$ python -q
>>> import numpy as np
>>> np.set_printoptions(suppress=True, linewidth=140)
>>> arr = np.load("arr.npy")
>>> arr
array([[  2.,  -2.,   3.,  -1.],
       [ 12., -11.,   9.,  -2.],
       [ 12., -10.,   8.,  -2.],
       [ 14., -12.,  11.,  -3.]])
>>> # looks like rank 3
>>> rank = np.linalg.matrix_rank(arr)
>>> rank
np.int64(3)
>>> N = np.linalg.svd(arr)[2][rank:].T
>>> np.round(N[:, 0] / N[np.abs(N[:, 0]).round(6).argmax(), 0], 2)
array([0.25, 0.5 , 0.5 , 1.  ])
>>> np.round(arr @ N, 2) + 0
array([[0.],
       [0.],
       [0.],
       [0.]])
>>> [int(np.linalg.matrix_rank(arr[:i])) for i in range(1, len(arr) + 1)]
[1, 2, 3, 3]
>>> [int(np.linalg.matrix_rank(np.delete(arr, i, axis=0))) for i in range(4)]
[3, 2, 3, 3]
>>> np.linalg.matrix_rank(arr.T @ arr), np.linalg.matrix_rank(arr @ arr.T)
(np.int64(3), np.int64(3))
>>> [int(np.linalg.matrix_rank(arr[:, :j + 1])) for j in range(4)]
[1, 2, 3, 3]
>>> np.round(arr @ np.linalg.pinv(arr) @ arr, 2)
array([[  2.,  -2.,   3.,  -1.],
       [ 12., -11.,   9.,  -2.],
       [ 12., -10.,   8.,  -2.],
       [ 14., -12.,  11.,  -3.]])
>>> np.allclose(arr[:-1].T @ np.linalg.lstsq(arr[:-1].T, arr[-1])[0], arr[-1])
True
>>> np.allclose(arr, arr.T)
False
>>> np.round(np.linalg.matrix_power(arr, 4), 2)
array([[   2.,    0.,    1.,   -1.],
       [-508.,  511., -253.,   -2.],
       [-508.,  510., -252.,   -2.],
       [-506.,  510., -251.,   -3.]])
>>> arr @ arr
array([[  2.,   0.,   1.,  -1.],
       [-28.,  31., -13.,  -2.],
       [-28.,  30., -12.,  -2.],
       [-26.,  30., -11.,  -3.]])
>>> round(float(np.abs(np.linalg.eigvals(arr)).max()), 2)
4.0
>>> round(float(np.linalg.det(arr)), 2)
0.0
>>> T = np.stack([arr, 5 * arr, arr[::-1]])
>>> np.round(np.linalg.norm(T, axis=(1, 2)), 2)
array([ 33.91, 169.56,  33.91])
>>> T.shape
(3, 4, 4)
>>> np.linalg.matrix_rank(T.reshape(3, -1))
np.int64(2)
>>> np.linalg.matrix_rank(T)
array([3, 3, 3])
>>> U, sig, Vt = np.linalg.svd(arr)
>>> V = Vt[:(sig > 1e-8).sum()]
>>> rng = np.random.default_rng(7540)
>>> vec = arr[2] + 3 * arr[1] + rng.integers(2) * np.eye(4)[3]
>>> vec
array([ 48., -43.,  35.,  -7.])
>>> round(np.linalg.norm(vec - V.T @ V @ vec), 2)
np.float64(0.8)
>>> A = np.load("dump.npy")
>>> A
array([[  0.42,   2.79,  -0.57],
       [ -1.31,   7.34,  -0.32],
       [  1.81, -10.34,  -0.12],
       [  2.52,  15.09,   0.05],
       [ -2.31,   3.89,  -0.16],
       [ -1.91,  -1.59,   0.01],
       [ -2.92,  13.65,  -0.19],
       [ -0.1 ,   0.46,   0.2 ],
       [ -2.61,  -3.54,  -0.62],
       [  0.39, -19.49,   0.41],
       [ -0.9 ,  11.06,  -0.32],
       [  1.89,   6.51,  -1.14],
       [ -2.76,   4.29,   0.07],
       [ -1.  ,   2.11,  -0.1 ],
       [  0.91,   2.97,   0.43],
       [  0.41,   2.95,   0.02],
       [ -2.07, -11.13,  -0.29],
       [  4.22,   5.66,  -0.18]])
>>> O, V = np.linalg.qr(A[:, :2])[0], np.linalg.qr(A[:, 2:])[0]
>>> sig = np.linalg.svd(O.T @ V, compute_uv=False)
>>> round(np.linalg.norm(O @ O.T - V @ V.T, 2), 2)
np.float64(1.0)
